$ python -q
>>> import numpy as np
>>> np.set_printoptions(precision=4, suppress=True, linewidth=160)
>>> X = np.array([[10, 4, 8, 3, 3, 11],
...     [4, 2, 4, 1, 3, 5],
...     [8, 4, 9, 4, 7, 12],
...     [3, 1, 4, 5, 2, 7],
...     [3, 3, 7, 2, 10, 8],
...     [11, 5, 12, 7, 8, 17]])
>>> rng = np.random.default_rng(84)
>>> lab = rng.permutation(6)
>>> lab
array([0, 5, 2, 4, 3, 1])
>>> other = X[lab][:, lab]
>>> round(float(np.linalg.det(other)), 4), np.round(np.linalg.det(X[lab]), 4)
(0.0, np.float64(0.0))
>>> other
array([[10, 11,  8,  3,  3,  4],
       [11, 17, 12,  8,  7,  5],
       [ 8, 12,  9,  7,  4,  4],
       [ 3,  8,  7, 10,  2,  3],
       [ 3,  7,  4,  2,  5,  1],
       [ 4,  5,  4,  3,  1,  2]])
>>> np.allclose(other, X)
False
>>> r = np.linalg.matrix_rank(other)
>>> r
np.int64(3)
>>> N = np.linalg.svd(other)[2][r:].T
>>> [int(np.linalg.matrix_rank(np.delete(other, i, axis=0))) for i in range(6)]
[3, 3, 3, 3, 3, 3]
>>> np.linalg.matrix_rank(other.T @ other), np.linalg.matrix_rank(other @ other.T)
(np.int64(3), np.int64(3))
>>> other = np.array([[-2, 5], [0, -3], [1, -5], [-2, 3], [-3, 4], [5, 1]])
>>> other.T @ X.T
array([[28, 10, 24, 17,  7, 37],
       [30, 14, 35, 22, 25, 50]])
>>> print(X @ other)
[[28 30]
 [10 14]
 [24 35]
 [17 22]
 [ 7 25]
 [37 50]]
>>> np.vstack([X, other.T]).shape
(8, 6)
>>> np.linalg.matrix_rank(X @ other)
np.int64(2)
>>> np.einsum("ij,ij->i", X, X)
array([319,  71, 370, 104, 235, 692])
>>> np.einsum("ij->j", X)
array([39, 19, 44, 22, 33, 60])
>>> print(np.einsum("ik,kj->ji", X, other))
[[28 10 24 17  7 37]
 [30 14 35 22 25 50]]
>>> np.count_nonzero(X)
np.int64(36)
>>> print(np.abs(X).max())
17
>>> X[6]
Traceback (most recent call last):
  File "<python-input-25>", line 1, in <module>
    X[6]
    ~^^^
IndexError: index 6 is out of bounds for axis 0 with size 6
>>> np.unravel_index(np.abs(X).argmax(), X.shape)
(np.int64(5), np.int64(5))
>>> np.linalg.rank(X)
Traceback (most recent call last):
  File "<python-input-27>", line 1, in <module>
    np.linalg.rank(X)
    ^^^^^^^^^^^^^^
AttributeError: module 'numpy.linalg' has no attribute 'rank'
>>> X.mean(axis=0)
array([ 6.5   ,  3.1667,  7.3333,  3.6667,  5.5   , 10.    ])
>>> arr = np.loadtxt("data.csv", delimiter=",")
>>> arr
array([[ 2.,  4.,  4.,  3.,  4., -3.],
       [-2., -4., -4., -3., -4.,  3.],
       [ 2.,  4.,  4.,  3.,  4., -3.],
       [ 4.,  8.,  8.,  6.,  8., -6.],
       [ 6., 12., 12.,  9., 12., -9.],
       [ 4.,  8.,  8.,  6.,  8., -6.]])
>>> cov = arr.T @ arr
>>> (arr @ arr.T).shape
(6, 6)
>>> np.diag(cov)
array([ 80., 320., 320., 180., 320., 180.])
>>> np.round(np.linalg.eigvalsh(cov)[::-1], 4) + 0
array([1400.,    0.,    0.,    0.,    0.,    0.])
>>> np.allclose(cov, cov.T)
True
>>> left, sig, VT = np.linalg.svd(arr)
>>> evecs = VT[:(sig > 1e-8).sum()]
>>> vec = arr[2] + -2 * arr[4] + rng.integers(2) * np.eye(6)[4]
>>> vec
array([-10., -20., -20., -15., -19.,  15.])
>>> print(evecs.T @ evecs)
[[ 0.0571  0.1143  0.1143  0.0857  0.1143 -0.0857]
 [ 0.1143  0.2286  0.2286  0.1714  0.2286 -0.1714]
 [ 0.1143  0.2286  0.2286  0.1714  0.2286 -0.1714]
 [ 0.0857  0.1714  0.1714  0.1286  0.1714 -0.1286]
 [ 0.1143  0.2286  0.2286  0.1714  0.2286 -0.1714]
 [-0.0857 -0.1714 -0.1714 -0.1286 -0.1714  0.1286]]
>>> np.linalg.matrix_rank(np.vstack([arr, vec]))
np.int64(2)
>>> np.diag(evecs.T @ evecs)
array([0.0571, 0.2286, 0.2286, 0.1286, 0.2286, 0.1286])
>>> np.argsort(-np.linalg.norm(arr, axis=0).round(6), kind="stable")[:3]
array([1, 2, 4])
>>> np.linalg.matrix_rank(arr, rtol=0.1)
np.int64(1)
>>> round(float(np.linalg.norm(arr, 2) / np.linalg.norm(arr)), 4)
1.0
>>> np.linalg.cond(arr) > 100
np.True_
>>> F = np.array([[1, 5, 0, 5, 2, 5],
...     [5, 25, 0, 25, 10, 25],
...     [0, 0, 0, 0, 0, 0],
...     [5, 25, 0, 25, 10, 25],
...     [2, 10, 0, 10, 4, 10],
...     [5, 25, 0, 25, 10, 25]])
>>> F
array([[ 1,  5,  0,  5,  2,  5],
       [ 5, 25,  0, 25, 10, 25],
       [ 0,  0,  0,  0,  0,  0],
       [ 5, 25,  0, 25, 10, 25],
       [ 2, 10,  0, 10,  4, 10],
       [ 5, 25,  0, 25, 10, 25]])
>>> left, sig, VT = np.linalg.svd(F)
>>> evecs = VT[:(sig > 1e-8).sum()]
>>> vec = F[4] + -3 * F[5] + rng.integers(2) * np.eye(6)[5]
>>> vec
array([-13., -65.,   0., -65., -26., -65.])
>>> round(float(np.linalg.norm(vec - evecs.T @ evecs @ vec)), 4)
0.0
>>> print(np.allclose(evecs.T @ evecs @ vec, vec))
True
>>> np.diag(evecs.T @ evecs)
array([0.0125, 0.3125, 0.    , 0.3125, 0.05  , 0.3125])
>>> r = np.linalg.matrix_rank(F)
>>> print(r)
1
>>> N = np.linalg.svd(F)[2][r:].T
>>> N.shape
(6, 5)
>>> print([int(np.linalg.matrix_rank(np.delete(F, i, axis=0))) for i in range(6)])
[1, 1, 1, 1, 1, 1]
>>> [int(np.linalg.matrix_rank(F[:, :j + 1])) for j in range(6)]
[1, 1, 1, 1, 1, 1]
>>> A = np.array([[-2, 0, -3],
...     [-3, 2, 2],
...     [-2, 1, -3],
...     [-1, -2, -2],
...     [-3, 3, 3],
...     [3, 1, -2]]) * (rng.random((6, 3)) < 0.3)
>>> A
array([[ 0,  0, -3],
       [-3,  0,  2],
       [ 0,  0,  0],
       [ 0,  0,  0],
       [ 0,  3,  0],
       [ 0,  0,  0]])
>>> vec = np.array([-5, -7, -4])
>>> rhs = A @ vec
>>> np.linalg.solve(A.T @ A, A.T @ rhs)
array([-5., -7., -4.])
>>> rhs = rhs + 0.02 * rng.normal(size=6)
>>> rhs
array([ 12.002 ,   6.9843,   0.0203,   0.0367, -20.9684,  -0.0305])
>>> beta, *_ = np.linalg.lstsq(A, rhs)
>>> np.round(np.linalg.norm(rhs - A @ beta), 4)
np.float64(0.0518)
>>> beta.round()
array([-5., -7., -4.])
>>> [round(float(np.linalg.norm(np.linalg.solve(A.T @ A + lam * np.eye(3), A.T @ rhs))), 2) for lam in (0, 1, 10, 100)]
[9.48, 8.21, 3.89, 0.65]
>>> np.linalg.norm(A, axis=0)
array([3.    , 3.    , 3.6056])
>>> np.linalg.norm(A, axis=1).argmax()
np.int64(1)
>>> round(float(np.linalg.norm(A[2] - A[3])), 4)
0.0
>>> print(round(np.linalg.norm(A, "nuc"), 4))
9.3246
>>> A[2] @ A[3]
np.int64(0)
>>> round(np.linalg.norm(A, 1), 4), round(np.linalg.norm(A, np.inf), 4)
(np.float64(5.0), np.float64(5.0))
